% ipython --no-banner

In [1]: import numpy as np

In [2]: np.set_printoptions(suppress=True, linewidth=100)

In [3]: def rnd(a):
   ...:     return np.round(a, 2) + 0
   ...: 

In [4]: A2 = np.array([[2, 5], [0, 3]])

In [5]: W0 = np.tile(A2, (2, 2))

In [6]: W0
Out[6]: 
array([[2, 5, 2, 5],
       [0, 3, 0, 3],
       [2, 5, 2, 5],
       [0, 3, 0, 3]])

In [7]: # rows 0 and 2 are equal

In [8]: left, sv, Vh = np.linalg.svd(W0)

In [9]: evecs = Vh[:(sv > 1e-8).sum()]

In [10]: rng = np.random.default_rng(65)

In [11]: x = W0[1] + 3 * W0[0] + rng.integers(2) * np.eye(4)[0]

In [12]: x
Out[12]: array([ 6., 18.,  6., 18.])

In [13]: np.linalg.matrix_rank(np.vstack([W0, x]))
Out[13]: np.int64(2)

In [14]: np.allclose(evecs.T @ evecs @ x, x)
Out[14]: True

In [15]: rnd(np.linalg.eigvals(W0))
Out[15]: array([4., 0., 6., 0.])

In [16]: rnd(np.linalg.det(W0.T))
Out[16]: np.float64(0.0)

In [17]: F = np.loadtxt("sample17.csv", delimiter=",")

In [18]: F
Out[18]: 
array([[ 0.1 ,  1.5 ,  0.6 ,  0.7 , -0.1 , -0.6 ,  0.7 ,  0.5 , -0.09, -0.3 ],
       [ 0.1 , -1.3 ,  0.2 ,  0.3 ,  2.1 ,  1.8 ,  0.6 ,  0.3 , -0.09,  0.5 ],
       [ 2.1 ,  0.8 ,  1.6 ,  0.2 , -1.1 , -1.9 , -0.4 , -0.6 , -2.11, -0.7 ],
       [ 0.5 , -0.5 ,  2.5 ,  0.5 ,  0.7 ,  0.6 ,  1.4 ,  0.7 , -0.5 , -2.1 ],
       [-0.7 , -0.1 , -0.5 , -1.  ,  0.4 , -0.6 ,  0.1 , -1.1 ,  0.68,  1.6 ],
       [ 1.5 , -0.2 ,  1.6 , -0.2 , -0.6 ,  0.9 ,  0.2 , -0.6 , -1.47,  0.2 ],
       [ 1.4 , -0.6 , -0.4 ,  0.4 ,  1.  , -0.5 , -1.7 , -0.7 , -1.37, -0.9 ],
       [ 0.4 , -2.9 ,  1.2 ,  1.3 ,  0.  , -0.8 ,  0.9 ,  0.1 , -0.4 ,  0.9 ],
       [-0.6 , -0.1 ,  0.  , -0.8 ,  1.3 , -0.4 , -0.1 , -0.1 ,  0.61, -0.4 ],
       [-0.3 , -0.1 , -1.  ,  0.2 , -0.1 ,  0.2 ,  1.1 , -0.2 ,  0.28, -1.5 ],
       [ 0.6 , -0.3 ,  1.5 ,  1.  ,  0.9 ,  1.1 ,  0.2 ,  1.5 , -0.6 , -0.4 ],
       [-1.8 ,  0.2 ,  1.7 , -0.2 , -1.9 ,  0.9 , -1.2 ,  0.9 ,  1.79, -1.5 ],
       [ 2.7 ,  0.5 ,  0.  , -1.5 ,  0.3 , -0.2 ,  0.2 ,  0.4 , -2.7 , -0.9 ],
       [ 1.  ,  1.8 ,  1.7 , -1.  , -0.6 ,  0.6 , -1.8 , -0.7 , -1.02,  0.4 ],
       [ 1.4 , -1.9 , -0.9 ,  1.9 , -0.5 ,  1.  , -1.4 , -0.3 , -1.39,  2.  ],
       [ 0.2 ,  1.  ,  0.  ,  0.6 , -0.9 , -0.3 , -2.1 ,  0.  , -0.2 , -2.2 ],
       [-0.9 ,  1.4 , -1.8 ,  1.5 ,  0.4 ,  0.9 ,  0.4 , -0.1 ,  0.89,  0.5 ],
       [-0.7 , -0.5 ,  0.1 , -0.5 ,  0.4 , -0.1 , -0.8 ,  1.  ,  0.72, -1.4 ],
       [ 1.3 , -1.5 , -0.6 ,  1.2 , -0.8 , -0.5 , -0.8 ,  0.4 , -1.31,  0.1 ],
       [ 0.9 ,  0.1 ,  0.3 , -0.2 ,  0.1 , -0.2 ,  0.7 , -0.3 , -0.89,  0.6 ],
       [ 1.4 , -1.2 , -0.7 , -0.2 ,  0.1 , -0.3 , -0.6 , -0.8 , -1.42,  0.5 ],
       [ 0.1 , -1.1 , -0.4 ,  0.3 ,  1.1 , -2.  , -0.5 ,  0.6 , -0.13,  3.2 ],
       [ 0.  , -1.  , -0.5 ,  1.8 ,  1.9 ,  0.3 ,  1.4 ,  1.  ,  0.01,  0.2 ],
       [-0.6 ,  1.  , -2.1 , -0.2 , -0.6 ,  1.  , -0.5 , -0.5 ,  0.6 , -0.2 ],
       [ 0.1 ,  1.4 , -0.8 , -1.  ,  0.  , -1.4 ,  1.6 ,  1.8 , -0.12,  0.  ],
       [ 0.2 , -0.8 , -0.2 ,  0.9 ,  0.1 ,  1.5 ,  0.2 ,  0.7 , -0.21,  1.1 ],
       [ 0.5 , -0.9 , -1.3 ,  0.7 ,  0.8 , -0.3 ,  0.3 ,  0.3 , -0.51,  1.  ],
       [-1.4 ,  0.1 ,  0.1 , -0.4 , -1.  , -0.6 ,  0.4 ,  0.2 ,  1.43, -0.7 ],
       [-0.1 ,  0.  ,  1.2 ,  0.  ,  0.4 ,  1.  , -1.8 , -1.8 ,  0.11, -1.3 ],
       [ 1.3 , -1.7 ,  2.1 , -0.6 , -0.2 ,  0.5 , -1.9 , -0.6 , -1.3 ,  0.  ],
       [-0.4 , -0.5 , -1.  , -0.4 , -0.7 ,  2.1 , -0.5 , -1.1 ,  0.39,  0.7 ],
       [-1.7 , -0.3 ,  1.3 ,  1.1 , -0.1 , -1.1 , -0.6 ,  1.  ,  1.66,  0.  ]])

In [19]: Q, R = np.linalg.qr(F)

In [20]: np.allclose(R.T @ R, F.T @ F)
Out[20]: True

In [21]: Q.shape, R.shape
Out[21]: ((32, 10), (10, 10))

In [22]: np.trace(Q @ Q.T)
Out[22]: np.float64(10.0)

In [23]: rnd(abs(R[0, 0])), rnd(np.linalg.norm(F[:, 0]))
Out[23]: (np.float64(6.08), np.float64(6.08))

In [24]: rnd(Q.T @ Q)
Out[24]: 
array([[1., 0., 0., 0., 0., 0., 0., 0., 0., 0.],
       [0., 1., 0., 0., 0., 0., 0., 0., 0., 0.],
       [0., 0., 1., 0., 0., 0., 0., 0., 0., 0.],
       [0., 0., 0., 1., 0., 0., 0., 0., 0., 0.],
       [0., 0., 0., 0., 1., 0., 0., 0., 0., 0.],
       [0., 0., 0., 0., 0., 1., 0., 0., 0., 0.],
       [0., 0., 0., 0., 0., 0., 1., 0., 0., 0.],
       [0., 0., 0., 0., 0., 0., 0., 1., 0., 0.],
       [0., 0., 0., 0., 0., 0., 0., 0., 1., 0.],
       [0., 0., 0., 0., 0., 0., 0., 0., 0., 1.]])

In [25]: Xs = (F - F.mean(axis=0)) / F.std(axis=0)

In [26]: rnd(Xs.std(axis=0))
Out[26]: array([1., 1., 1., 1., 1., 1., 1., 1., 1., 1.])

In [27]: b = np.linalg.lstsq(np.delete(Xs, 8, axis=1), Xs[:, 8])[0]

In [28]: rnd(1 - np.var(Xs[:, 8] - np.delete(Xs, 8, axis=1) @ b))
Out[28]: np.float64(1.0)

In [29]: w1 = np.array([[-3, -1, -2, -2, 0, -1],
    ...:     [3, 0, 0, 0, 0, 0],
    ...:     [-3, 1, -3, 2, -1, 1],
    ...:     [3, 0, 2, -3, 0, 1],
    ...:     [0, 3, -3, 1, 3, 2],
    ...:     [-1, 0, 3, -2, 1, -3],
    ...:     [0, -2, 0, 3, -1, -3],
    ...:     [3, 3, -2, 0, 0, 2],
    ...:     [2, 2, -2, 3, -3, -2],
    ...:     [0, -2, -1, 0, 2, 2]])

In [30]: b = np.array([3, -2, -3, -2, -2, -2])

In [31]: act = np.maximum(F @ w1 + b, 0)

In [32]: rnd((act > 0).mean(axis=0))
Out[32]: array([0.53, 0.34, 0.28, 0.25, 0.5 , 0.41])

In [33]: basis = np.array([[-1, -3, 1],
    ...:     [1, 0, -2],
    ...:     [-2, 2, -1],
    ...:     [0, 3, -1],
    ...:     [2, -1, 2],
    ...:     [0, 1, -3]])

In [34]: (act @ basis).round(6).argmax(axis=1)
Out[34]: 
array([2, 0, 1, 1, 1, 0, 0, 1, 1, 2, 0, 0, 0, 0, 1, 2, 2, 0, 1, 0, 0, 0, 2, 2, 2, 2, 2, 2, 0, 0, 1,
       0])

In [35]: Xs = F - F.mean(axis=0)

In [36]: evecs = np.linalg.svd(Xs)[2][:9]

In [37]: A2 = Xs - Xs @ evecs.T @ evecs

In [38]: rnd(A2.std(axis=0))
Out[38]: array([0.01, 0.  , 0.  , 0.  , 0.  , 0.  , 0.  , 0.  , 0.01, 0.  ])

In [39]: rnd((Xs @ evecs.T).std(axis=0))
Out[39]: array([1.55, 1.46, 1.16, 1.13, 0.97, 0.81, 0.73, 0.64, 0.55])

In [40]: np.linalg.norm(A2, axis=1).round(6).argmax()
Out[40]: np.int64(27)

In [41]: rnd(np.diag(evecs.T @ evecs))
Out[41]: array([0.5, 1. , 1. , 1. , 1. , 1. , 1. , 1. , 0.5, 1. ])

In [42]: X = np.load("a.npy")

In [43]: X
Out[43]: 
array([[1.  , 0.2 , 0.04, 0.01],
       [0.2 , 1.  , 0.2 , 0.04],
       [0.04, 0.2 , 1.  , 0.2 ],
       [0.01, 0.04, 0.2 , 1.  ]])

In [44]: # symmetric, so the eigenvalues are real

In [45]: x = np.array([1, 3, 0, 0])

In [46]: rnd(np.einsum("ij,j->i", X, x))
Out[46]: array([1.6 , 3.2 , 0.64, 0.13])
